$ python -q
>>> import numpy as np
>>> import numpy.linalg as la
>>> np.set_printoptions(precision=3, suppress=True, linewidth=120)
>>> m1 = np.loadtxt("arr.csv", delimiter=",")
>>> m1
array([[-1.512, -2.819,  1.342, -1.354,  1.016, -0.19 , -0.896, -0.446],
       [-2.753, -2.425,  2.317, -0.882,  0.101, -0.297,  0.655, -1.713],
       [-3.362,  0.986,  3.315,  1.825, -1.48 ,  0.88 ,  5.431, -2.074],
       [-0.257, -0.281,  0.375, -0.234, -0.024, -0.002, -0.094,  0.238],
       [-3.23 , -4.061,  0.75 , -1.916,  1.886, -1.105, -2.226, -0.464],
       [-0.973,  0.285,  1.099,  0.653, -0.955,  0.161,  1.637, -0.268],
       [-3.068, -3.595,  3.09 , -1.501,  1.082, -1.063, -0.25 , -1.721],
       [-2.377, -2.348,  2.106, -0.284,  0.465,  0.058,  0.971, -1.365],
       [-4.213, -0.3  ,  3.896,  0.734, -0.864,  1.464,  4.406, -2.677],
       [-3.558, -3.179,  3.16 , -1.111,  0.634, -0.908,  0.003, -1.533],
       [-5.676, -3.062,  4.866, -0.356, -0.096,  0.302,  3.304, -2.719],
       [ 0.217, -0.165, -0.204,  0.234, -0.547,  0.146, -0.087,  0.302],
       [-1.337,  0.097,  1.549,  0.675, -0.679,  0.707,  1.81 , -0.838],
       [-6.045, -2.411,  4.295, -0.667,  0.206, -0.036,  3.332, -2.649],
       [-3.739,  1.326,  3.387,  1.734, -1.953,  1.648,  4.735, -2.545],
       [-4.585, -0.278,  3.867,  0.888, -0.983,  1.215,  4.537, -2.886],
       [-3.326, -1.092,  2.584,  0.343, -0.833,  0.782,  2.781, -1.93 ],
       [-4.906, -1.355,  4.045,  0.165, -0.661,  0.672,  3.968, -2.452],
       [-0.002,  0.034,  0.398,  0.584,  0.203,  0.401,  0.384, -0.49 ],
       [-0.715,  0.788,  1.124,  0.312, -0.336,  0.68 ,  1.451, -1.234],
       [-3.877,  1.007,  3.81 ,  1.532, -1.966,  1.707,  5.713, -2.74 ],
       [-1.288,  0.536,  0.861,  1.307, -0.981,  0.205,  1.582, -0.802],
       [ 0.301,  0.184,  0.235, -0.085,  0.351,  0.725, -0.075,  0.061],
       [-2.003, -1.048,  1.842, -0.543,  0.352,  0.188,  0.933, -0.693],
       [-2.849,  0.591,  2.346,  1.126, -1.885,  0.605,  3.457, -1.894],
       [-0.149,  0.228,  0.02 , -0.523,  0.432, -0.828,  0.274,  0.171],
       [-4.181, -0.003,  4.265,  0.579, -1.131,  0.78 ,  4.277, -2.473],
       [-0.585,  0.167, -0.065,  0.171,  0.079,  0.145,  0.147, -0.185],
       [-4.769, -0.15 ,  3.96 ,  1.105, -1.71 ,  1.173,  4.647, -2.64 ],
       [-4.996, -2.026,  4.55 ,  0.86 , -0.437,  0.703,  3.525, -2.989]])
>>> t3 = np.stack([m1, -1 * m1, m1[::-1]])
>>> print(la.matrix_rank(t3))
[8 8 8]
>>> np.einsum("bij,cij->bc", t3, t3)
array([[ 1064.189, -1064.189,   549.533],
       [-1064.189,  1064.189,  -549.533],
       [  549.533,  -549.533,  1064.189]])
